% python3 -q
>>> import numpy as np
>>> import numpy.linalg as la
>>> np.set_printoptions(precision=2, suppress=True, linewidth=140)
>>> def rnd(a):
...     return np.round(a, 2) + 0
... 
>>> mat = np.loadtxt("a.csv", delimiter=",")
>>> mat
array([[-0.9 ,  0.3 ,  0.5 , -0.5 ,  0.4 ,  0.  , -2.6 , -0.8 , -1.3 ],
       [-1.5 ,  0.1 , -1.2 , -0.6 , -0.5 ,  0.2 , -0.7 ,  0.6 ,  0.9 ],
       [ 1.  ,  0.3 , -0.3 , -0.5 ,  0.5 ,  0.1 ,  0.9 , -0.9 , -0.3 ],
       [ 0.2 ,  1.6 ,  1.4 ,  0.2 ,  1.  , -1.4 ,  0.  , -0.3 , -0.5 ],
       [-0.8 , -0.7 , -0.8 ,  0.7 ,  0.  , -2.3 , -1.  ,  0.7 ,  1.2 ],
       [-0.5 ,  0.5 , -2.2 , -0.7 , -0.2 ,  0.  , -0.3 , -0.2 ,  0.2 ],
       [ 0.3 ,  0.9 , -0.7 ,  0.9 ,  1.  ,  0.  ,  0.4 ,  0.6 ,  0.4 ],
       [ 0.7 ,  1.  , -1.1 ,  1.2 , -1.1 , -1.2 , -1.3 , -0.2 , -0.4 ],
       [ 1.  , -0.1 ,  0.6 , -0.4 , -0.4 , -0.2 , -1.6 , -0.6 , -1.4 ],
       [ 0.4 ,  0.9 , -1.  , -0.8 ,  0.  ,  0.5 , -1.3 , -1.6 ,  0.  ],
       [ 1.4 ,  1.6 ,  0.8 ,  1.2 ,  1.9 , -0.5 ,  0.3 ,  0.7 ,  0.2 ],
       [-0.4 ,  0.7 ,  1.2 , -0.5 ,  0.4 ,  0.1 , -0.4 ,  0.4 ,  0.2 ],
       [ 0.28,  0.78, -0.6 ,  0.85,  1.11, -0.01,  0.44,  0.62,  0.31],
       [-0.2 , -0.2 ,  0.8 , -0.7 ,  0.3 ,  1.2 , -0.3 ,  1.4 , -0.5 ]])
>>> vec = np.array([0, 5, 6, 1, 5, 4, 9, 1, 2])
>>> la.norm(mat @ vec) <= la.norm(mat, 2) * la.norm(vec) + 1e-9
np.True_
>>> rnd(mat @ np.ones(9))
array([-4.9 , -2.7 ,  0.8 ,  2.2 , -3.  , -3.4 ,  3.8 , -2.4 , -3.1 , -2.9 ,  7.6 ,  1.7 ,  3.78,  1.8 ])
>>> vec = np.array([-1, -3, -5, 5, -1, -1, 2, 2, 2])
>>> rhs = mat @ vec
>>> rnd(rhs)
array([-14.8 ,   6.1 ,  -4.1 , -12.2 ,  14.5 ,   6.1 ,   6.8 ,   6.3 , -12.3 ,  -8.4 ,  -3.2 , -10.3 ,   6.27,  -7.  ])
>>> rnd(la.lstsq(mat, rhs)[0])
array([-1., -3., -5.,  5., -1., -1.,  2.,  2.,  2.])
>>> rng = np.random.default_rng(943)
>>> rhs = rhs + 0.3 * rng.normal(size=14)
>>> rnd(rhs)
array([-14.96,   5.92,  -4.06, -12.05,  14.7 ,   5.8 ,   7.06,   6.83, -12.33,  -8.79,  -3.49,  -9.99,   6.57,  -6.84])
>>> c, *_ = la.lstsq(mat, rhs)
>>> [round(float(la.norm(la.solve(mat.T @ mat + lam * np.eye(9), mat.T @ rhs))), 2) for lam in (0, 1, 10, 100)]
[8.68, 7.84, 5.15, 1.26]
>>> O, R = la.qr(mat)
>>> O.shape, R.shape
((14, 9), (9, 9))
>>> labels = rng.permutation(9)
>>> Y = mat[:, labels] * rng.choice([-1, 1], 9)
>>> Y
array([[ 0.5 ,  0.  ,  0.4 ,  0.5 ,  0.9 , -0.3 ,  2.6 ,  1.3 ,  0.8 ],
       [-1.2 ,  0.2 , -0.5 ,  0.6 ,  1.5 , -0.1 ,  0.7 , -0.9 , -0.6 ],
       [-0.3 ,  0.1 ,  0.5 ,  0.5 , -1.  , -0.3 , -0.9 ,  0.3 ,  0.9 ],
       [ 1.4 , -1.4 ,  1.  , -0.2 , -0.2 , -1.6 , -0.  ,  0.5 ,  0.3 ],
       [-0.8 , -2.3 ,  0.  , -0.7 ,  0.8 ,  0.7 ,  1.  , -1.2 , -0.7 ],
       [-2.2 ,  0.  , -0.2 ,  0.7 ,  0.5 , -0.5 ,  0.3 , -0.2 ,  0.2 ],
       [-0.7 ,  0.  ,  1.  , -0.9 , -0.3 , -0.9 , -0.4 , -0.4 , -0.6 ],
       [-1.1 , -1.2 , -1.1 , -1.2 , -0.7 , -1.  ,  1.3 ,  0.4 ,  0.2 ],
       [ 0.6 , -0.2 , -0.4 ,  0.4 , -1.  ,  0.1 ,  1.6 ,  1.4 ,  0.6 ],
       [-1.  ,  0.5 ,  0.  ,  0.8 , -0.4 , -0.9 ,  1.3 , -0.  ,  1.6 ],
       [ 0.8 , -0.5 ,  1.9 , -1.2 , -1.4 , -1.6 , -0.3 , -0.2 , -0.7 ],
       [ 1.2 ,  0.1 ,  0.4 ,  0.5 ,  0.4 , -0.7 ,  0.4 , -0.2 , -0.4 ],
       [-0.6 , -0.01,  1.11, -0.85, -0.28, -0.78, -0.44, -0.31, -0.62],
       [ 0.8 ,  1.2 ,  0.3 ,  0.7 ,  0.2 ,  0.2 ,  0.3 ,  0.5 , -1.4 ]])
>>> Uu, _, VT = la.svd(mat.T @ Y)
>>> labels
array([2, 5, 4, 3, 0, 1, 6, 8, 7])
>>> rnd(Uu @ VT)
array([[ 0.,  0.,  0.,  0., -1.,  0.,  0.,  0.,  0.],
       [ 0.,  0.,  0.,  0.,  0., -1.,  0.,  0.,  0.],
       [ 1.,  0.,  0.,  0.,  0.,  0.,  0.,  0.,  0.],
       [ 0.,  0.,  0., -1.,  0.,  0.,  0.,  0.,  0.],
       [ 0.,  0.,  1.,  0.,  0.,  0.,  0.,  0.,  0.],
       [ 0.,  1.,  0.,  0.,  0.,  0.,  0.,  0.,  0.],
       [ 0.,  0.,  0.,  0.,  0.,  0., -1.,  0.,  0.],
       [ 0.,  0.,  0.,  0.,  0.,  0.,  0.,  0., -1.],
       [ 0.,  0.,  0.,  0.,  0.,  0.,  0., -1.,  0.]])
